$ python3 -q
>>> import numpy as np
>>> np.set_printoptions(suppress=True, linewidth=100)
>>> feats = np.array([[0.23, 0.39, -0.59, -1.17, 0.37, -0.91],
...     [-1.69, 0.18, -0.38, 0.48, -1.09, 0.04],
...     [0.42, 0.59, 0.01, -1.54, -0.62, 0.12],
...     [-0.69, 0.03, 0.08, -0.04, 0.06, 0.87],
...     [-0.05, 0.35, -1.11, 1.87, 0.52, 0.35]])
>>> B = feats / np.sqrt((feats ** 2).mean(axis=1, keepdims=True))
>>> print(np.linalg.matrix_rank(B) == np.linalg.matrix_rank(feats))
True
>>> print(B[3].round(2))
[-1.51  0.07  0.18 -0.09  0.13  1.91]
>>> print(np.linalg.matrix_rank(feats - feats.mean(axis=1, keepdims=True)))
5
>>> M = np.loadtxt("block2.csv", delimiter=",")
>>> print(M)
[[-2. -1. -2.  3.  3. -3.  2.]
 [-1. -2. -1. -2.  3.  3. -3.]
 [-2. -1. -2. -1. -2.  3.  3.]
 [ 3. -2. -1. -2. -1. -2.  3.]
 [ 3.  3. -2. -1. -2. -1. -2.]
 [-3.  3.  3. -2. -1. -2. -1.]
 [ 2. -3.  3.  3. -2. -1. -2.]]
>>> vec = np.array([1, -2, -1, -1, 0, 2, 1])
>>> rhs = M @ vec
>>> coef, lr = np.zeros(7), 1 / np.linalg.norm(M, 2) ** 2
>>> for i in range(40):
...     coef -= lr * M.T @ (M @ coef - rhs)
...     if i % 10 == 0: print(i, round(np.linalg.norm(M @ coef - rhs), 2))
... 
0 5.21
10 0.25
20 0.15
30 0.09
>>> print(round(float(np.linalg.cond(M)), 2))
4.65
>>> print(coef.round(2))
[ 0.99 -2.01 -1.02 -1.   -0.02  1.99  0.99]
>>> rng = np.random.default_rng(293)
>>> data = (rng.random((7, 7)) < 0.3) + np.eye(7)
>>> data /= data.sum(axis=1, keepdims=True)
>>> print(data.round(2))
[[0.25 0.   0.25 0.25 0.   0.   0.25]
 [0.   0.5  0.   0.   0.   0.5  0.  ]
 [0.   0.   0.5  0.5  0.   0.   0.  ]
 [0.17 0.   0.17 0.33 0.17 0.   0.17]
 [0.   0.   0.   0.33 0.67 0.   0.  ]
 [0.   0.5  0.   0.   0.   0.5  0.  ]
 [0.5  0.   0.   0.   0.   0.   0.5 ]]
>>> idx = rng.permutation(7)
>>> print(idx)
[5 0 1 2 3 6 4]
>>> B = data[idx][:, idx]
>>> print(np.round(np.sort(np.abs(np.linalg.eigvals(B))), 2) + 0)
[0.   0.   0.06 0.5  0.69 1.   1.  ]
>>> print(np.trace(B))
3.25
>>> print(np.round(np.diag(B), 2))
[0.5  0.25 0.5  0.5  0.33 0.5  0.67]
>>> print(np.round(data @ data, 2))
[[0.23 0.   0.23 0.27 0.04 0.   0.23]
 [0.   0.5  0.   0.   0.   0.5  0.  ]
 [0.08 0.   0.33 0.42 0.08 0.   0.08]
 [0.18 0.   0.18 0.29 0.17 0.   0.18]
 [0.06 0.   0.06 0.33 0.5  0.   0.06]
 [0.   0.5  0.   0.   0.   0.5  0.  ]
 [0.38 0.   0.12 0.12 0.   0.   0.38]]
>>> print(np.flatnonzero(np.linalg.matrix_power((data != 0) + (data.T != 0) + np.eye(7), 7)[4]))
[0 2 3 4 6]
